$ python3 -q
>>> import numpy as np
>>> np.set_printoptions(precision=3, suppress=True, linewidth=100)
>>> def rnd(a):
...     return np.round(a, 3) + 0
... 
>>> data = np.maximum(np.array([[3],
...     [2],
...     [2],
...     [9],
...     [5],
...     [7],
...     [6],
...     [5],
...     [9],
...     [1],
...     [4],
...     [7],
...     [8],
...     [2],
...     [6],
...     [5],
...     [1],
...     [6],
...     [2],
...     [8],
...     [7],
...     [1],
...     [7],
...     [7],
...     [5],
...     [0],
...     [0],
...     [4],
...     [7]]) @ np.array([[2, 2, 2, 1, -3]]) + np.array([-1, -2, -3, 0, 0]), 0)
>>> data
array([[ 5,  4,  3,  3,  0],
       [ 3,  2,  1,  2,  0],
       [ 3,  2,  1,  2,  0],
       [17, 16, 15,  9,  0],
       [ 9,  8,  7,  5,  0],
       [13, 12, 11,  7,  0],
       [11, 10,  9,  6,  0],
       [ 9,  8,  7,  5,  0],
       [17, 16, 15,  9,  0],
       [ 1,  0,  0,  1,  0],
       [ 7,  6,  5,  4,  0],
       [13, 12, 11,  7,  0],
       [15, 14, 13,  8,  0],
       [ 3,  2,  1,  2,  0],
       [11, 10,  9,  6,  0],
       [ 9,  8,  7,  5,  0],
       [ 1,  0,  0,  1,  0],
       [11, 10,  9,  6,  0],
       [ 3,  2,  1,  2,  0],
       [15, 14, 13,  8,  0],
       [13, 12, 11,  7,  0],
       [ 1,  0,  0,  1,  0],
       [13, 12, 11,  7,  0],
       [13, 12, 11,  7,  0],
       [ 9,  8,  7,  5,  0],
       [ 0,  0,  0,  0,  0],
       [ 0,  0,  0,  0,  0],
       [ 7,  6,  5,  4,  0],
       [13, 12, 11,  7,  0]])
>>> left, s, VT = np.linalg.svd(data)
>>> evecs = VT[:(s > 1e-8).sum()]
>>> rng = np.random.default_rng(14577)
>>> x0 = data[13] + 4 * data[27] + rng.integers(2) * np.eye(5)[4]
>>> x0
array([31., 26., 21., 18.,  0.])
>>> np.linalg.matrix_rank(np.vstack([data, x0]))
np.int64(3)
>>> np.allclose(evecs.T @ evecs @ x0, x0)
True
>>> rnd(np.diag(evecs.T @ evecs))
array([0.556, 0.889, 1.   , 0.556, 0.   ])
>>> idx = rng.integers(0, 2, 4)
>>> F = np.triu((idx[:, None] == idx) & (rng.random((4, 4)) < 0.8), 1).astype(int)
>>> F += F.T
>>> F
array([[0, 1, 0, 0],
       [1, 0, 0, 0],
       [0, 0, 0, 0],
       [0, 0, 0, 0]])
>>> x0 = np.array([-2, -1, -3, -2])
>>> np.linalg.norm(F @ x0) <= np.linalg.norm(F, 2) * np.linalg.norm(x0) + 1e-9
np.True_
>>> (F @ x0).argmax()
np.int64(2)
>>> F @ (2 * x0)
array([-2, -4,  0,  0])
>>> F @ np.ones(4)
array([1., 1., 0., 0.])
>>> np.einsum("ij,j->i", F, x0)
array([-1, -2,  0,  0])
>>> rnd(np.abs(np.linalg.eigvals(F)).max())
np.float64(1.0)
>>> left, s, VT = np.linalg.svd(F)
>>> evecs = VT[:(s > 1e-8).sum()]
>>> x0 = F[2] + -1 * F[1] + rng.integers(2) * np.eye(4)[2]
>>> x0
array([-1.,  0.,  1.,  0.])
>>> evecs.T @ evecs
array([[1., 0., 0., 0.],
       [0., 1., 0., 0.],
       [0., 0., 0., 0.],
       [0., 0., 0., 0.]])
>>> rnd(np.linalg.norm(x0 - evecs.T @ evecs @ x0))
np.float64(1.0)
>>> vals, evecs = np.linalg.eigh(F)
>>> x0 = np.array([4, 0, -1, 6])
>>> (np.sign(evecs[:, -1].round(6)) == np.sign(evecs[0, -1].round(6))).astype(int)
array([1, 1, 0, 0])
>>> rnd(np.linalg.eigvalsh(F[1:, 1:]))
array([0., 0., 0.])
>>> np.abs(F).sum(axis=1).max(), np.abs(vals).max()
(np.int64(1), np.float64(1.0))
>>> x0 @ F @ x0 / (x0 @ x0), vals[0], vals[-1]
(np.float64(0.0), np.float64(-1.0), np.float64(1.0))
>>> M = np.loadtxt("block2.csv", delimiter=",")
>>> M
array([[17., 17.,  5.,  9.],
       [17., 17.,  5.,  9.],
       [ 5.,  5., 25., 25.],
       [ 9.,  9., 25., 26.]])
>>> rnd(np.linalg.eigvals(M))
array([58.601, 26.399,  0.   ,  0.   ])
>>> left, s, VT = np.linalg.svd(M)
>>> np.argmax(s[:-1] / (s[1:] + 1e-6)) + 1
np.int64(2)
>>> rnd(s)
array([58.601, 26.399,  0.   ,  0.   ])
>>> out = left[:, :2] @ np.diag(s[:2]) @ VT[:2]
>>> np.linalg.matrix_rank(out)
np.int64(2)
>>> np.linalg.matrix_rank(M, rtol=0.05)
np.int64(2)
>>> vals, evecs = np.linalg.eigh(M)
>>> rnd(np.linalg.eigvalsh(M + 3 * np.eye(4)))
array([ 3.   ,  3.   , 29.399, 61.601])
>>> rnd(evecs @ np.diag(vals) @ evecs.T)
array([[17., 17.,  5.,  9.],
       [17., 17.,  5.,  9.],
       [ 5.,  5., 25., 25.],
       [ 9.,  9., 25., 26.]])
>>> rnd(np.linalg.eigvalsh(M @ M))
array([   0.   ,    0.   ,  696.894, 3434.106])
>>> rnd(evecs.T @ evecs)
array([[1., 0., 0., 0.],
       [0., 1., 0., 0.],
       [0., 0., 1., 0.],
       [0., 0., 0., 1.]])
>>> rk = np.linalg.matrix_rank(M)
>>> rk
np.int64(2)
>>> null = np.linalg.svd(M)[2][rk:].T
>>> null.shape
(4, 2)
>>> np.allclose(M @ null, 0)
True
>>> np.linalg.matrix_rank(M.T @ M), np.linalg.matrix_rank(M @ M.T)
(np.int64(2), np.int64(2))
>>> [int(np.linalg.matrix_rank(M[:, :j + 1])) for j in range(4)]
[1, 1, 2, 2]
>>> [int(np.linalg.matrix_rank(np.delete(M, i, axis=0))) for i in range(4)]
[2, 2, 2, 2]
>>> feats = np.array([[3, 0, 0, 0], [-1, 0, 0, 0], [1, 0, 0, 0]])
>>> G = feats.T @ feats
>>> np.allclose(G, G.T)
True
>>> np.diag(G)
array([11,  0,  0,  0])
>>> np.trace(G), (feats ** 2).sum()
(np.int64(11), np.int64(11))
>>> G
array([[11,  0,  0,  0],
       [ 0,  0,  0,  0],
       [ 0,  0,  0,  0],
       [ 0,  0,  0,  0]])
>>> np.linalg.matrix_rank(G)
np.int64(1)
>>> rnd(np.linalg.eigvalsh(G)[::-1])
array([11.,  0.,  0.,  0.])
>>> O, _ = np.linalg.qr(np.array([[1.2, -0.3, -0.4, 0.8, -1.2],
...     [1.0, -1.8, 0.9, -0.1, 0.4],
...     [0.9, -0.4, 0.0, 0.1, 0.4],
...     [-0.4, -0.5, -0.2, -0.1, 0.8],
...     [1.0, 1.0, 1.5, 1.0, 2.1]]))
>>> E = O[:, :4]
>>> rnd(E)
array([[-0.571,  0.028, -0.637, -0.468],
       [-0.476, -0.72 ,  0.459,  0.01 ],
       [-0.429, -0.063, -0.259,  0.567],
       [ 0.19 , -0.297,  0.054, -0.643],
       [-0.476,  0.623,  0.56 , -0.216]])
>>> out = E / np.sqrt((E ** 2).mean(axis=1, keepdims=True))
>>> rnd(out[1])
array([-0.974, -1.472,  0.94 ,  0.021])
>>> rnd(np.linalg.norm(out, axis=1))
array([2., 2., 2., 2., 2.])
>>> out = np.c_[E[:, :3] @ np.array([[-9, 7, -9], [-4, -9, -3], [-1, -8, -7]]), np.array([2, 5, 8, 2, 3])]
>>> rnd(out)
array([[  5.666,   0.842,   9.518,   2.   ],
       [  6.706,  -0.53 ,   3.229,   5.   ],
       [  4.366,  -0.367,   5.856,   8.   ],
       [ -0.579,   3.576,  -1.201,   2.   ],
       [  1.233, -13.42 ,  -1.501,   3.   ]])
>>> rnd(np.linalg.norm(np.linalg.qr(E)[0].T @ out, axis=0) ** 2 / ((out ** 2).sum(axis=0) + 1e-12))
array([1.   , 1.   , 1.   , 0.709])
>>> np.linalg.matrix_rank(np.c_[E, out])
np.int64(5)
>>> G = E.T @ E
>>> np.linalg.matrix_rank(G)
np.int64(4)
>>> rnd(np.diag(G))
array([1., 1., 1., 1.])
>>> (E @ E.T).shape
(5, 5)
>>> rk = np.linalg.matrix_rank(F)
>>> rk
np.int64(2)
>>> null = np.linalg.svd(F)[2][rk:].T
>>> F @ null
array([[0., 0.],
       [0., 0.],
       [0., 0.],
       [0., 0.]])
>>> [int(np.linalg.matrix_rank(np.delete(F, i, axis=0))) for i in range(4)]
[1, 1, 2, 2]
>>> np.linalg.matrix_rank(F.T @ F), np.linalg.matrix_rank(F @ F.T)
(np.int64(2), np.int64(2))
>>> [int(np.linalg.matrix_rank(F[:, :j + 1])) for j in range(4)]
[1, 2, 2, 2]
>>> np.allclose(F @ null, 0)
True
>>> [int(np.linalg.matrix_rank(F[:i])) for i in range(1, len(F) + 1)]
[1, 2, 2, 2]
>>> out = feats / np.linalg.norm(feats, axis=1, keepdims=True)
>>> G = out @ out.T
>>> (G - 2 * np.eye(3)).round(6).argmax(axis=1)
array([2, 0, 0])
>>> np.degrees(np.arccos(np.clip(G[1, 0], -1, 1)))
np.float64(180.0)
>>> G
array([[ 1., -1.,  1.],
       [-1.,  1., -1.],
       [ 1., -1.,  1.]])
>>> np.argwhere(np.triu(np.abs(G) > 0.95, 1))
array([[0, 1],
       [0, 2],
       [1, 2]])
>>> out = np.array([[-3, 2, -3, 1, -2],
...     [1, -1, 3, -3, 0],
...     [-1, 1, 1, 1, -2],
...     [0, 2, 1, 2, -1],
...     [-1, -2, 1, -1, 2]])
>>> W0 = out + out.T
>>> W0
array([[-6,  3, -4,  1, -3],
       [ 3, -2,  4, -1, -2],
       [-4,  4,  2,  2, -1],
       [ 1, -1,  2,  4, -2],
       [-3, -2, -1, -2,  4]])
>>> rnd(np.linalg.norm(W0, 2))
np.float64(10.545)
>>> rnd(np.linalg.norm(W0, axis=1))
array([8.426, 5.831, 6.403, 5.099, 5.831])
>>> rnd(np.linalg.norm(W0, axis=0))
array([8.426, 5.831, 6.403, 5.099, 5.831])
>>> rnd(np.linalg.norm(W0, 1)), rnd(np.linalg.norm(W0, np.inf))
(np.float64(17.0), np.float64(17.0))
>>> vals, evecs = np.linalg.eig(W0)
>>> rnd(W0 @ evecs[:, 0] - vals[0] * evecs[:, 0])
array([0., 0., 0., 0., 0.])
>>> rnd(np.sort(np.linalg.eigvals(np.linalg.inv(W0))))
array([-0.38 , -0.095,  0.13 ,  0.236,  0.31 ])
>>> rnd(np.prod(vals))
np.float64(2928.0)
>>> rnd(vals)
array([-10.545,  -2.633,   7.716,   4.232,   3.23 ])
>>> f = np.array([1, 4, 3, 3, 2])
>>> out = W0 + np.outer(f, np.eye(5)[1])
>>> np.linalg.matrix_rank(np.linalg.inv(out) - np.linalg.inv(W0), tol=1e-8)
np.int64(1)
>>> rnd(np.linalg.det(out) / np.linalg.det(W0)), rnd(1 + np.linalg.solve(W0, f)[1])
(np.float64(0.022), np.float64(0.022))
>>> np.kron(np.eye(2, dtype=int), W0)
array([[-6,  3, -4,  1, -3,  0,  0,  0,  0,  0],
       [ 3, -2,  4, -1, -2,  0,  0,  0,  0,  0],
       [-4,  4,  2,  2, -1,  0,  0,  0,  0,  0],
       [ 1, -1,  2,  4, -2,  0,  0,  0,  0,  0],
       [-3, -2, -1, -2,  4,  0,  0,  0,  0,  0],
       [ 0,  0,  0,  0,  0, -6,  3, -4,  1, -3],
       [ 0,  0,  0,  0,  0,  3, -2,  4, -1, -2],
       [ 0,  0,  0,  0,  0, -4,  4,  2,  2, -1],
       [ 0,  0,  0,  0,  0,  1, -1,  2,  4, -2],
       [ 0,  0,  0,  0,  0, -3, -2, -1, -2,  4]])
>>> rnd(np.linalg.eigvals(W0))
array([-10.545,  -2.633,   7.716,   4.232,   3.23 ])
>>> rnd(np.linalg.det(W0[::-1]))
np.float64(2928.0)
>>> rnd(np.linalg.eigvals(W0).sum().real)
np.float64(2.0)
>>> m1 = np.loadtxt("data.csv", delimiter=",")
>>> m1
array([[ 2.,  2., -3.],
       [ 4.,  0., -1.],
       [ 5., -3.,  2.],
       [ 5., -3.,  5.],
       [ 5., -6.,  8.],
       [ 7., -5., 11.],
       [ 5., -7.,  9.],
       [ 3., -5.,  8.],
       [ 2., -4.,  9.],
       [-1., -2., 12.],
       [-3.,  0.,  9.],
       [-1., -2.,  6.],
       [-2., -1.,  3.],
       [ 1.,  0.,  1.],
       [ 0., -3.,  0.],
       [ 2., -6., -1.],
       [ 1., -6.,  1.],
       [ 4., -7., -2.],
       [ 5., -4., -5.],
       [ 4., -1., -6.],
       [ 2., -1., -4.],
       [ 2.,  1., -7.],
       [ 5.,  0., -5.],
       [ 2.,  2., -8.],
       [ 2.,  2., -6.],
       [ 3.,  5., -8.],
       [ 3.,  3., -9.],
       [ 0.,  0., -7.]])
>>> x0 = np.array([-1, -3, 1])
>>> y = m1 @ x0
>>> y
array([-11.,  -5.,   6.,   9.,  21.,  19.,  25.,  20.,  19.,  19.,  12.,  13.,   8.,   0.,   9.,
        15.,  18.,  15.,   2.,  -7.,  -3., -12., -10., -16., -14., -26., -21.,  -7.])
>>> rnd(np.linalg.pinv(m1) @ m1)
array([[1., 0., 0.],
       [0., 1., 0.],
       [0., 0., 1.]])
>>> y = y + 0.05 * rng.normal(size=28)
>>> rnd(y)
array([-11.001,  -4.972,   6.032,   9.03 ,  21.163,  19.004,  24.95 ,  20.039,  19.022,  18.981,
        11.946,  13.003,   7.951,  -0.105,   8.942,  14.973,  18.048,  15.045,   1.981,  -7.04 ,
        -3.017, -12.107, -10.057, -15.953, -13.99 , -25.91 , -20.955,  -6.979])
>>> b, *_ = np.linalg.lstsq(m1, y)
>>> rnd(b)
array([-0.995, -2.998,  1.001])
>>> rnd(m1.T @ (y - m1 @ b))
array([0., 0., 0.])
>>> out = m1[0, 0] * m1[1:] - np.outer(m1[1:, 0], m1[0])
>>> out
array([[  0.,  -8.,  10.],
       [  0., -16.,  19.],
       [  0., -16.,  25.],
       [  0., -22.,  31.],
       [  0., -24.,  43.],
       [  0., -24.,  33.],
       [  0., -16.,  25.],
       [  0., -12.,  24.],
       [  0.,  -2.,  21.],
       [  0.,   6.,   9.],
       [  0.,  -2.,   9.],
       [  0.,   2.,   0.],
       [  0.,  -2.,   5.],
       [  0.,  -6.,   0.],
       [  0., -16.,   4.],
       [  0., -14.,   5.],
       [  0., -22.,   8.],
       [  0., -18.,   5.],
       [  0., -10.,   0.],
       [  0.,  -6.,  -2.],
       [  0.,  -2.,  -8.],
       [  0., -10.,   5.],
       [  0.,   0., -10.],
       [  0.,   0.,  -6.],
       [  0.,   4.,  -7.],
       [  0.,   0.,  -9.],
       [  0.,   0., -14.]])
>>> np.linalg.matrix_rank(out), np.linalg.matrix_rank(m1)
(np.int64(2), np.int64(3))
>>> np.flatnonzero(~out.round(6).any(axis=1))
array([], dtype=int64)
